>>> import numpy as np
>>> import numpy.linalg as la
>>> np.set_printoptions(suppress=True, linewidth=100)
>>> m1 = np.load("sample7.npy")
>>> m1
array([[-4, -6,  0, -2,  8, -6,  4,  2,  2,  9, -6, -1],
       [-4, -4, -6, -9,  5, -9,  7,  4,  3,  3,  4, -2],
       [-8,  3, -8,  5,  3,  6,  2, -6, -5,  0,  2,  1],
       [-3, -5,  2,  8,  3,  6,  9,  7,  4, -6,  6,  2],
       [-3, -1,  3, -5,  0, -5, -9, -4,  2,  5,  9,  3],
       [-4, -3, -6, -7,  5,  2,  3, -5, -2, -3,  5,  8],
       [ 7,  6, -7,  8, -9,  7, -1,  2,  2, -2,  1,  0],
       [-3, -7,  7, -8,  3,  7, -7,  5,  9,  0, -8, -8],
       [ 0, -2,  4, -2, -1,  2,  1,  2, -5,  9,  2,  5],
       [ 3,  7,  4, -3,  7,  5, -2, -2,  6,  4,  5, -7],
       [-3, -2, -8, -3,  9, -2,  8, -2,  5, -4, -2, -3],
       [-9, -8,  1,  7,  2,  3,  9,  1, -8, -6,  5, -4]])
>>> rng = np.random.default_rng(14523)
>>> z = rng.permutation(12)
>>> M2 = m1[:, z] * rng.choice([-1, 1], 12)
>>> M2
array([[-2,  2, -1,  9, -6, -6,  8,  4,  0, -2,  6, -4],
       [-3,  9, -2,  3,  4, -4,  5,  4, -6, -4,  9, -7],
       [ 5, -5,  1,  0,  2,  3,  3,  8, -8,  6, -6, -2],
       [-4, -8,  2, -6,  6, -5,  3,  3,  2, -7, -6, -9],
       [-2,  5,  3,  5,  9, -1,  0,  3,  3,  4,  5,  9],
       [ 2,  7,  8, -3,  5, -3,  5,  4, -6,  5, -2, -3],
       [-2, -8,  0, -2,  1,  6, -9, -7, -7, -2, -7,  1],
       [-9,  8, -8,  0, -8, -7,  3,  3,  7, -5, -7,  7],
       [ 5,  2,  5,  9,  2, -2, -1,  0,  4, -2, -2, -1],
       [-6,  3, -7,  4,  5,  7,  7, -3,  4,  2, -5,  2],
       [-5,  3, -3, -4, -2, -2,  9,  3, -8,  2,  2, -8],
       [ 8, -7, -4, -6,  5, -8,  2,  9,  1, -1, -3, -9]])
>>> Uu, _, Vh = la.svd(m1.T @ M2)
>>> np.round(la.lstsq(m1, M2)[0], 2) + 0
array([[ 0.,  0.,  0.,  0.,  0.,  0.,  0., -1.,  0.,  0.,  0.,  0.],
       [ 0.,  0.,  0.,  0.,  0.,  1.,  0.,  0.,  0.,  0.,  0.,  0.],
       [ 0.,  0.,  0.,  0.,  0.,  0.,  0.,  0.,  1.,  0.,  0.,  0.],
       [ 0., -1.,  0.,  0.,  0.,  0.,  0.,  0.,  0.,  0.,  0.,  0.],
       [ 0.,  0.,  0.,  0.,  0.,  0.,  1.,  0.,  0.,  0.,  0.,  0.],
       [ 0.,  0.,  0.,  0.,  0.,  0.,  0.,  0.,  0.,  0., -1.,  0.],
       [ 0.,  0.,  0.,  0.,  0.,  0.,  0.,  0.,  0.,  0.,  0., -1.],
       [ 0.,  0.,  0.,  0.,  0.,  0.,  0.,  0.,  0., -1.,  0.,  0.],
       [-1.,  0.,  0.,  0.,  0.,  0.,  0.,  0.,  0.,  0.,  0.,  0.],
       [ 0.,  0.,  0.,  1.,  0.,  0.,  0.,  0.,  0.,  0.,  0.,  0.],
       [ 0.,  0.,  0.,  0.,  1.,  0.,  0.,  0.,  0.,  0.,  0.,  0.],
       [ 0.,  0.,  1.,  0.,  0.,  0.,  0.,  0.,  0.,  0.,  0.,  0.]])
>>> z
array([ 8,  3, 11,  9, 10,  1,  4,  0,  2,  7,  5,  6])
